In [1]: import numpy as np

In [2]: np.set_printoptions(precision=3, suppress=True, linewidth=200)

In [3]: def rd(a):
   ...:     return np.round(a, 3) + 0
   ...: 

In [4]: rng = np.random.default_rng(69)

In [5]: data = np.eye(2, dtype=int)[rng.permutation(2)]

In [6]: data
Out[6]: 
array([[0, 1],
       [1, 0]])

In [7]: idx = rng.permutation(2)

In [8]: print(idx)
[0 1]

In [9]: Y = data[idx][:, idx]

In [10]: np.trace(Y)
Out[10]: np.int64(0)

In [11]: blk = np.stack([data, -3 * data, data[::-1]])

In [12]: np.einsum("bij,cij->bc", blk, blk)
Out[12]: 
array([[ 2, -6,  0],
       [-6, 18,  0],
       [ 0,  0,  2]])

In [13]: np.linalg.matrix_power(data, 2)
Out[13]: 
array([[1, 0],
       [0, 1]])

In [14]: print(data.sum(axis=1))
[1 1]

In [15]: print(rd(np.sort(np.abs(np.linalg.eigvals(data)))[::-1]))
[1. 1.]

In [16]: pr = np.eye(2)[1]

In [17]: for _ in range(3):
    ...:     pr = pr @ data
    ...:     print(pr.round(3))
    ...: 
[1. 0.]
[0. 1.]
[1. 0.]

In [18]: mat = np.array([[0, 1, 1], [1, 0, 0], [1, 0, 0]])

In [19]: # rows and columns are dependent

In [20]: np.all(np.linalg.eigvalsh(mat) > 0)
Out[20]: np.False_

In [21]: U, sv, Vh = np.linalg.svd(mat)

In [22]: V = Vh[:(sv > 1e-8).sum()]

In [23]: x = mat[0] + 4 * mat[1] + rng.integers(2) * np.eye(3)[2]

In [24]: x
Out[24]: array([4., 1., 2.])

In [25]: np.allclose(V.T @ V @ x, x)
Out[25]: False

In [26]: rd(np.linalg.norm(x - V.T @ V @ x))
Out[26]: np.float64(0.707)

In [27]: mat.sum(axis=0)
Out[27]: array([2, 1, 1])

In [28]: np.trace(mat @ mat @ mat) // 6
Out[28]: np.int64(0)

In [29]: L = np.diag(mat.sum(axis=1)) - mat

In [30]: L @ np.ones(3)
Out[30]: array([0., 0., 0.])

In [31]: w, V = np.linalg.eigh(mat)

In [32]: x = np.array([0, 2, 0])

In [33]: print(rd(V * np.abs(w) @ V.T))
[[1.414 0.    0.   ]
 [0.    0.707 0.707]
 [0.    0.707 0.707]]

In [34]: x @ mat @ x / (x @ x), rd(w[0]), rd(w[-1])
Out[34]: (np.float64(0.0), np.float64(-1.414), np.float64(1.414))

In [35]: (np.sign(V[:, -1].round(6)) == np.sign(V[0, -1].round(6))).astype(int)
Out[35]: array([1, 1, 1])

In [36]: rd(np.linalg.eigvalsh(mat[1:, 1:]))
Out[36]: array([0., 0.])

In [37]: np.abs(mat).sum(axis=1).max(), rd(np.abs(w).max())
Out[37]: (np.int64(2), np.float64(1.414))

In [38]: rd(V * np.maximum(w, 0) @ V.T)
Out[38]: 
array([[0.707, 0.5  , 0.5  ],
       [0.5  , 0.354, 0.354],
       [0.5  , 0.354, 0.354]])

In [39]: x @ mat @ x
Out[39]: np.int64(0)

In [40]: X = np.load("block15.npy")

In [41]: X
Out[41]: 
array([[0.667, 0.333, 0.   ],
       [0.   , 1.   , 0.   ],
       [0.   , 0.333, 0.667]])

In [42]: P = np.triu(np.array([[0, -1, -2], [0, -5, 6], [0, -9, -4]]), 1) + np.eye(3)

In [43]: Y = P @ X @ np.linalg.inv(P)

In [44]: print(rd(np.trace(Y)), np.trace(X))
2.334 2.334

In [45]: rd(np.linalg.det(Y))
Out[45]: np.float64(0.445)

In [46]: rd(np.linalg.eigvals(X).sum().real)
Out[46]: np.float64(2.334)

In [47]: Y = np.array([[3, 1, -2], [-2, 4, 4], [3, -5, -4]])

In [48]: M = np.triu(Y, 1)

In [49]: M
Out[49]: 
array([[ 0,  1, -2],
       [ 0,  0,  4],
       [ 0,  0,  0]])

In [50]: # looks like rank 2

In [51]: U, sv, Vh = np.linalg.svd(M)

In [52]: V = Vh[:(sv > 1e-8).sum()]

In [53]: x = M[1] + 5 * M[2] + rng.integers(2) * np.eye(3)[2]

In [54]: x
Out[54]: array([0., 0., 5.])

In [55]: print(np.allclose(V.T @ V @ x, x))
True

In [56]: print(rd(V.T @ V))
[[0. 0. 0.]
 [0. 1. 0.]
 [0. 0. 1.]]

In [57]: print(rd(np.diag(V.T @ V)))
[0. 1. 1.]

In [58]: np.linalg.matrix_rank(np.vstack([M, x]))
Out[58]: np.int64(2)

In [59]: rank = np.linalg.matrix_rank(M)

In [60]: rank
Out[60]: np.int64(2)

In [61]: null = np.linalg.svd(M)[2][rank:].T

In [62]: np.linalg.matrix_rank(M.T @ M), np.linalg.matrix_rank(M @ M.T)
Out[62]: (np.int64(2), np.int64(2))

In [63]: [int(np.linalg.matrix_rank(M[:, :j + 1])) for j in range(3)]
Out[63]: [0, 1, 2]

In [64]: M @ null
Out[64]: 
array([[0.],
       [0.],
       [0.]])

In [65]: rd(np.linalg.norm(M, 2))
Out[65]: np.float64(4.495)

In [66]: M[1] @ M[2]
Out[66]: np.int64(0)

In [67]: rd(np.linalg.norm(M[1] - M[2]))
Out[67]: np.float64(4.0)

In [68]: rd(np.linalg.norm(M, axis=0))
Out[68]: array([0.   , 1.   , 4.472])

In [69]: np.linalg.norm(M, axis=1).argmax()
Out[69]: np.int64(1)
